% ipython --no-banner

In [1]: import numpy as np

In [2]: np.set_printoptions(suppress=True, linewidth=140)

In [3]: rnd = lambda a: np.round(a, 1) + 0

In [4]: feats = np.load("arr.npy")

In [5]: feats
Out[5]: 
array([[ 7.,  0.,  4.,  0.],
       [ 8., -3.,  2.,  0.],
       [-8.,  0., -5.,  0.],
       [ 0.,  0.,  0., -1.]])

In [6]: ev, V = np.linalg.eig(feats)

In [7]: ev
Out[7]: array([-3.,  3., -1., -1.])

In [8]: (feats != 0).astype(int)
Out[8]: 
array([[1, 0, 1, 0],
       [1, 1, 1, 0],
       [1, 0, 1, 0],
       [0, 0, 0, 1]])

In [9]: rnd(np.linalg.det(feats))
Out[9]: np.float64(-9.0)

In [10]: A2 = feats[0, 0] * feats[1:] - np.outer(feats[1:, 0], feats[0])

In [11]: A2
Out[11]: 
array([[  0., -21., -18.,   0.],
       [  0.,   0.,  -3.,   0.],
       [  0.,   0.,   0.,  -7.]])

In [12]: rnd(feats[:, 0] / feats[0, 0])
Out[12]: array([ 1. ,  1.1, -1.1,  0. ])

In [13]: W0 = np.array([[3, 3, 0, 2, 2, 0],
    ...:     [2, 1, 0, 0, 0, 0],
    ...:     [0, 0, 0, 0, 0, 3],
    ...:     [2, 1, 0, 2, 0, 0],
    ...:     [3, 3, 0, 3, 3, 0],
    ...:     [0, 0, 3, 0, 0, 1]])

In [14]: def softmax(z):
    ...:     e = np.exp(z - z.max(axis=-1, keepdims=True))
    ...:     return e / e.sum(axis=-1, keepdims=True)
    ...: 

In [15]: rnd(softmax(W0).sum(axis=1))
Out[15]: array([1., 1., 1., 1., 1., 1.])

In [16]: rnd(softmax(W0[4] + 4))
Out[16]: array([0.2, 0.2, 0. , 0.2, 0.2, 0. ])

In [17]: rnd(softmax(10 * W0[4]))
Out[17]: array([0.2, 0.2, 0. , 0.2, 0.2, 0. ])

In [18]: rnd(softmax(W0[4]))
Out[18]: array([0.2, 0.2, 0. , 0.2, 0.2, 0. ])

In [19]: att = W0 @ W0.T / np.sqrt(6)

In [20]: rnd(softmax(att)[4] @ W0)
Out[20]: array([3. , 3. , 0. , 2.9, 2.9, 0. ])

In [21]: rnd(softmax(att + np.triu(np.full(att.shape, -np.inf), 1)))
Out[21]: 
array([[1. , 0. , 0. , 0. , 0. , 0. ],
       [0.8, 0.2, 0. , 0. , 0. , 0. ],
       [0. , 0. , 1. , 0. , 0. , 0. ],
       [0.8, 0. , 0. , 0.2, 0. , 0. ],
       [0.1, 0. , 0. , 0. , 0.9, 0. ],
       [0. , 0. , 0.1, 0. , 0. , 0.9]])

In [22]: rnd(softmax(att))
Out[22]: 
array([[0.2, 0. , 0. , 0. , 0.8, 0. ],
       [0.4, 0.1, 0. , 0.1, 0.4, 0. ],
       [0. , 0. , 0.8, 0. , 0. , 0.1],
       [0.3, 0. , 0. , 0.1, 0.6, 0. ],
       [0.1, 0. , 0. , 0. , 0.9, 0. ],
       [0. , 0. , 0.1, 0. , 0. , 0.9]])

In [23]: A2 = np.array([[0, -1, -5, -8], [-1, -9, 4, 2]])

In [24]: A = A2.T @ A2

In [25]: A
Out[25]: 
array([[  1,   9,  -4,  -2],
       [  9,  82, -31, -10],
       [ -4, -31,  41,  48],
       [ -2, -10,  48,  68]])

In [26]: # equal to its transpose

In [27]: r = np.linalg.matrix_rank(A)

In [28]: r
Out[28]: np.int64(2)

In [29]: N = np.linalg.svd(A)[2][r:].T

In [30]: rnd(N @ N.T)
Out[30]: 
array([[ 1. , -0.1,  0. ,  0. ],
       [-0.1,  0.1,  0.2, -0.1],
       [ 0. ,  0.2,  0.7, -0.4],
       [ 0. , -0.1, -0.4,  0.3]])

In [31]: N.shape
Out[31]: (4, 2)

In [32]: [int(np.linalg.matrix_rank(A[:, :j + 1])) for j in range(4)]
Out[32]: [1, 2, 2, 2]

In [33]: np.allclose(A @ N, 0)
Out[33]: True

In [34]: np.linalg.matrix_rank(A.T @ A), np.linalg.matrix_rank(A @ A.T)
Out[34]: (np.int64(2), np.int64(2))

In [35]: F = np.load("a.npy")

In [36]: rnd(F)
Out[36]: 
array([[ 0.9, -0.2,  0. , -0.1, -0.2,  0. ,  0. , -0.2, -0.3,  0. ,  0. ],
       [-0.2,  0.7, -0.1, -0.2, -0.3, -0.1, -0.1, -0.3, -0.5, -0.1, -0.1],
       [ 0. , -0.1,  1. ,  0. , -0.1,  0. ,  0. , -0.1, -0.1,  0. ,  0. ],
       [-0.1, -0.2,  0. ,  0.9, -0.2,  0. ,  0. , -0.2, -0.3,  0. ,  0. ],
       [-0.2, -0.3, -0.1, -0.2,  0.7, -0.1, -0.1, -0.3, -0.5, -0.1, -0.1],
       [ 0. , -0.1,  0. ,  0. , -0.1,  1. ,  0. , -0.1, -0.1,  0. ,  0. ],
       [ 0. , -0.1,  0. ,  0. , -0.1,  0. ,  1. , -0.1, -0.1,  0. ,  0. ],
       [-0.2, -0.3, -0.1, -0.2, -0.3, -0.1, -0.1,  0.7, -0.5, -0.1, -0.1],
       [-0.3, -0.5, -0.1, -0.3, -0.5, -0.1, -0.1, -0.5,  0.3, -0.1, -0.1],
       [ 0. , -0.1,  0. ,  0. , -0.1,  0. ,  0. , -0.1, -0.1,  1. ,  0. ],
       [ 0. , -0.1,  0. ,  0. , -0.1,  0. ,  0. , -0.1, -0.1,  0. ,  1. ]])

In [37]: # orthonormal columns

In [38]: rnd(np.linalg.eigvalsh(F).min())
Out[38]: np.float64(-1.0)

In [39]: [round(float(np.linalg.det(F[:i, :i])), 2) + 0 for i in range(1, 12)]
Out[39]: [0.88, 0.54, 0.52, 0.4, 0.06, 0.05, 0.03, -0.31, -0.97, -0.99, -1.0]

In [40]: J = np.array([[2, 3, -6, 0, 2, 3, -7, -6],
    ...:     [6, 2, -7, -4, 6, -8, 9, -9],
    ...:     [-2, -3, 6, -5, -7, -9, 9, -5],
    ...:     [0, 7, -3, 2, 7, 0, -4, 9],
    ...:     [-9, 8, -2, -9, -9, -3, 2, 2],
    ...:     [5, -7, 1, -9, -7, -3, 1, -5]])

In [41]: J[-1] = J[0] + 4 * J[1]

In [42]: J
Out[42]: 
array([[  2,   3,  -6,   0,   2,   3,  -7,  -6],
       [  6,   2,  -7,  -4,   6,  -8,   9,  -9],
       [ -2,  -3,   6,  -5,  -7,  -9,   9,  -5],
       [  0,   7,  -3,   2,   7,   0,  -4,   9],
       [ -9,   8,  -2,  -9,  -9,  -3,   2,   2],
       [ 26,  11, -34, -16,  26, -29,  29, -42]])

In [43]: # rows and columns are dependent

In [44]: rnd(np.linalg.norm(J, 2) / np.linalg.norm(J))
Out[44]: np.float64(0.9)

In [45]: np.linalg.matrix_rank(J, rtol=0.1)
Out[45]: np.int64(4)

In [46]: [round(float(x), 1) for x in np.linalg.svd(J, compute_uv=False)[:3]]
Out[46]: [82.0, 23.3, 16.6]

In [47]: x0 = np.array([1, 2, 3, 1, 1, 3, 1, 3])

In [48]: h = np.maximum(J @ x0, 0)

In [49]: np.maximum(J @ x0, 0) - np.maximum(-J @ x0, 0)
Out[49]: array([ -24,  -51,  -35,   37,  -18, -228])

In [50]: rnd(np.tanh(J @ x0))
Out[50]: array([-1., -1., -1.,  1., -1., -1.])

In [51]: J * (h > 1e-9)[:, None]
Out[51]: 
array([[ 0,  0,  0,  0,  0,  0,  0,  0],
       [ 0,  0,  0,  0,  0,  0,  0,  0],
       [ 0,  0,  0,  0,  0,  0,  0,  0],
       [ 0,  7, -3,  2,  7,  0, -4,  9],
       [ 0,  0,  0,  0,  0,  0,  0,  0],
       [ 0,  0,  0,  0,  0,  0,  0,  0]])

In [52]: rnd(J @ np.linalg.pinv(J) @ J)
Out[52]: 
array([[  2.,   3.,  -6.,   0.,   2.,   3.,  -7.,  -6.],
       [  6.,   2.,  -7.,  -4.,   6.,  -8.,   9.,  -9.],
       [ -2.,  -3.,   6.,  -5.,  -7.,  -9.,   9.,  -5.],
       [  0.,   7.,  -3.,   2.,   7.,   0.,  -4.,   9.],
       [ -9.,   8.,  -2.,  -9.,  -9.,  -3.,   2.,   2.],
       [ 26.,  11., -34., -16.,  26., -29.,  29., -42.]])

In [53]: np.unique(J.round(6), axis=0).shape
Out[53]: (6, 8)

In [54]: np.abs(np.diag(np.linalg.qr(J)[1])) > 1e-9
Out[54]: array([ True,  True,  True,  True,  True, False])

In [55]: rnd(np.trace(np.linalg.pinv(J) @ J))
Out[55]: np.float64(5.0)

In [56]: np.allclose(J[:-1].T @ np.linalg.lstsq(J[:-1].T, J[-1])[0], J[-1])
Out[56]: True
